% ipython --no-banner

In [1]: import numpy as np

In [2]: import numpy.linalg as la

In [3]: np.set_printoptions(precision=2, suppress=True, linewidth=120, sign=" ")

In [4]: rnd = lambda a: np.round(a, 2) + 0

In [5]: M = np.load("case0.npy")

In [6]: M
Out[6]: 
array([[-11.9 , -70.  ,  22.95,  -0.94,  41.96, -18.99],
       [-22.05, -32.03,  53.03, -26.03,  39.93, -60.01],
       [-41.04, -39.04,  31.87,   2.94,  32.97, -23.03],
       [-54.06, -22.02,  57.99, -36.95,  65.96, -52.99],
       [-28.05, -16.93,  35.  , -29.  ,  47.08, -33.  ],
       [-20.97, -28.02,  23.04, -12.93,  36.08, -19.06],
       [-27.96,  10.96,  34.04, -40.05,  42.9 , -34.01],
       [ 20.05, -41.94,  16.03, -20.98,  30.01, -25.02],
       [ -5.  , -49.03,  29.06, -15.98,  39.13, -31.99],
       [ 13.97, -31.97,  14.07, -16.99,  23.98, -20.94]])

In [7]: out = M / la.norm(M, axis=1, keepdims=True)

In [8]: gram = out @ out.T

In [9]: (np.abs(gram) > 0.9).astype(int)
Out[9]: 
array([[ 1,  0,  0,  0,  0,  0,  0,  0,  1,  0],
       [ 0,  1,  0,  1,  1,  1,  0,  0,  1,  0],
       [ 0,  0,  1,  0,  0,  1,  0,  0,  0,  0],
       [ 0,  1,  0,  1,  1,  1,  1,  0,  0,  0],
       [ 0,  1,  0,  1,  1,  1,  1,  0,  0,  0],
       [ 0,  1,  1,  1,  1,  1,  0,  0,  1,  0],
       [ 0,  0,  0,  1,  1,  0,  1,  0,  0,  0],
       [ 0,  0,  0,  0,  0,  0,  0,  1,  1,  1],
       [ 1,  1,  0,  0,  0,  1,  0,  1,  1,  1],
       [ 0,  0,  0,  0,  0,  0,  0,  1,  1,  1]])

In [10]: np.argwhere(np.triu(np.abs(gram) > 0.95, 1))
Out[10]: 
array([[ 3,  4],
       [ 4,  5],
       [ 7,  9]])

In [11]: rnd(la.norm(out, axis=1))
Out[11]: array([ 1.,  1.,  1.,  1.,  1.,  1.,  1.,  1.,  1.,  1.])

In [12]: [round(float(x), 2) for x in la.svd(M, compute_uv=False)[:3]]
Out[12]: [240.34, 86.8, 53.77]

In [13]: la.cond(M) > 100
Out[13]: np.True_

In [14]: np.abs(M).max()
Out[14]: np.float64(70.0)

In [15]: np.unravel_index(np.abs(M).argmax(), M.shape)
Out[15]: (np.int64(0), np.int64(1))

In [16]: rnd(M.sum(axis=1))
Out[16]: array([-36.92, -47.16, -35.33, -42.07, -24.9 , -21.86, -14.12, -21.85, -33.81, -17.88])

In [17]: rnd(M.sum(axis=0))
Out[17]: array([-177.01, -320.02,  317.08, -196.91,  400.  , -319.04])

In [18]: F = np.load("layer15.npy")

In [19]: F
Out[19]: 
array([[ 1.94,  4.08,  8.83,  2.02,  2.9 , -7.95,  8.28, -5.02,  4.05,  6.15,  0.94],
       [ 2.01,  4.17,  8.93,  1.95,  2.98, -8.06,  8.1 , -5.05,  4.06,  5.92,  1.07],
       [ 1.94,  3.88,  8.79,  2.05,  2.91, -8.05,  8.04, -4.97,  4.04,  5.86,  0.97],
       [ 2.02,  3.97,  8.96,  1.84,  2.99, -8.  ,  8.05, -5.03,  3.93,  6.14,  0.92],
       [ 2.15,  4.12,  9.06,  2.04,  3.24, -8.06,  8.12, -4.83,  3.93,  5.85,  0.9 ],
       [ 1.86,  4.05,  9.02,  1.88,  3.1 , -8.14,  7.86, -5.13,  4.09,  6.04,  1.  ],
       [ 1.99,  4.05,  8.89,  1.96,  2.92, -8.07,  8.  , -4.98,  4.11,  5.93,  0.89],
       [ 2.02,  3.97,  9.21,  1.92,  2.8 , -8.23,  7.89, -4.98,  3.9 ,  6.08,  1.1 ],
       [ 1.92,  4.07,  9.01,  2.03,  2.74, -7.78,  8.02, -4.95,  4.  ,  6.22,  0.85],
       [ 2.04,  3.92,  9.  ,  2.04,  3.15, -8.09,  7.95, -5.  ,  4.02,  6.04,  1.05],
       [ 1.89,  4.14,  8.91,  2.14,  2.97, -8.05,  8.12, -5.11,  4.11,  5.95,  1.01],
       [ 2.07,  3.94,  8.93,  2.03,  2.92, -7.89,  7.99, -5.08,  4.19,  5.99,  1.15],
       [-5.  , -3.02, -0.77,  6.9 , -8.88, -1.9 , -7.89,  1.99,  6.91,  1.05,  6.84],
       [-5.1 , -3.12, -1.24,  7.  , -8.87, -1.97, -7.81,  2.03,  7.15,  0.93,  6.91],
       [-4.86, -2.95, -0.9 ,  7.05, -8.92, -2.01, -8.15,  1.94,  7.07,  0.91,  7.07],
       [-5.17, -2.92, -0.83,  7.17, -9.15, -2.06, -8.03,  2.  ,  6.85,  0.93,  7.04],
       [-4.96, -3.04, -1.  ,  6.98, -9.04, -2.07, -8.04,  1.87,  7.05,  1.03,  7.12],
       [-4.99, -2.83, -1.01,  7.08, -8.95, -2.09, -7.92,  2.11,  6.99,  0.92,  7.1 ],
       [-4.91, -3.04, -0.97,  6.81, -9.23, -2.07, -7.99,  1.85,  7.03,  1.07,  6.93],
       [-5.24, -3.04, -0.93,  7.04, -9.  , -2.04, -7.95,  2.16,  7.01,  1.  ,  7.1 ],
       [-4.87, -2.99, -1.07,  6.96, -9.15, -1.99, -8.08,  1.93,  7.09,  0.92,  7.01],
       [-5.08, -2.96, -0.95,  7.16, -9.16, -2.1 , -8.03,  2.09,  6.99,  0.87,  6.94],
       [-4.86, -2.82, -0.8 ,  6.92, -8.89, -1.99, -7.91,  2.08,  6.98,  0.81,  6.84],
       [-4.92, -2.92, -1.08,  7.  , -8.97, -1.93, -8.13,  2.04,  6.93,  1.06,  6.87],
       [-1.84, -8.89, -3.98, -3.11,  4.02,  3.13, -1.2 , -8.05, -7.05, -2.98,  1.02],
       [-2.02, -8.86, -3.89, -3.07,  4.06,  2.91, -0.9 , -7.93, -7.16, -3.06,  0.78],
       [-1.98, -8.95, -3.82, -3.04,  4.14,  2.86, -0.91, -7.99, -7.08, -3.08,  0.96],
       [-2.17, -9.11, -4.2 , -2.99,  3.97,  3.02, -1.  , -8.04, -6.94, -3.08,  1.08],
       [-1.98, -9.12, -4.07, -2.91,  4.  ,  3.06, -0.89, -8.04, -6.92, -2.89,  1.06],
       [-1.89, -9.12, -4.08, -2.85,  4.03,  2.97, -1.08, -7.9 , -7.12, -3.02,  0.92],
       [-2.01, -9.15, -4.19, -3.02,  4.02,  2.99, -0.91, -7.9 , -7.1 , -3.07,  1.01],
       [-2.11, -8.95, -4.1 , -2.83,  4.01,  3.09, -0.91, -7.97, -6.89, -3.13,  1.08],
       [-2.  , -9.08, -3.99, -3.03,  4.1 ,  2.99, -0.86, -8.09, -7.05, -3.17,  1.04],
       [-1.92, -8.91, -3.92, -3.04,  3.97,  3.06, -1.02, -8.13, -7.01, -2.95,  1.01],
       [-1.84, -8.94, -3.99, -3.01,  4.04,  2.94, -0.95, -7.84, -6.85, -2.89,  0.9 ],
       [-1.97, -9.06, -3.89, -3.13,  3.97,  3.07, -1.03, -8.  , -7.18, -2.74,  0.93]])

In [20]: round(np.log10(la.cond(F)))
Out[20]: 2

In [21]: [round(float(x), 2) for x in la.svd(F, compute_uv=False)[:3]]
Out[21]: [69.49, 67.73, 39.78]

In [22]: la.cond(F) > 100
Out[22]: np.True_
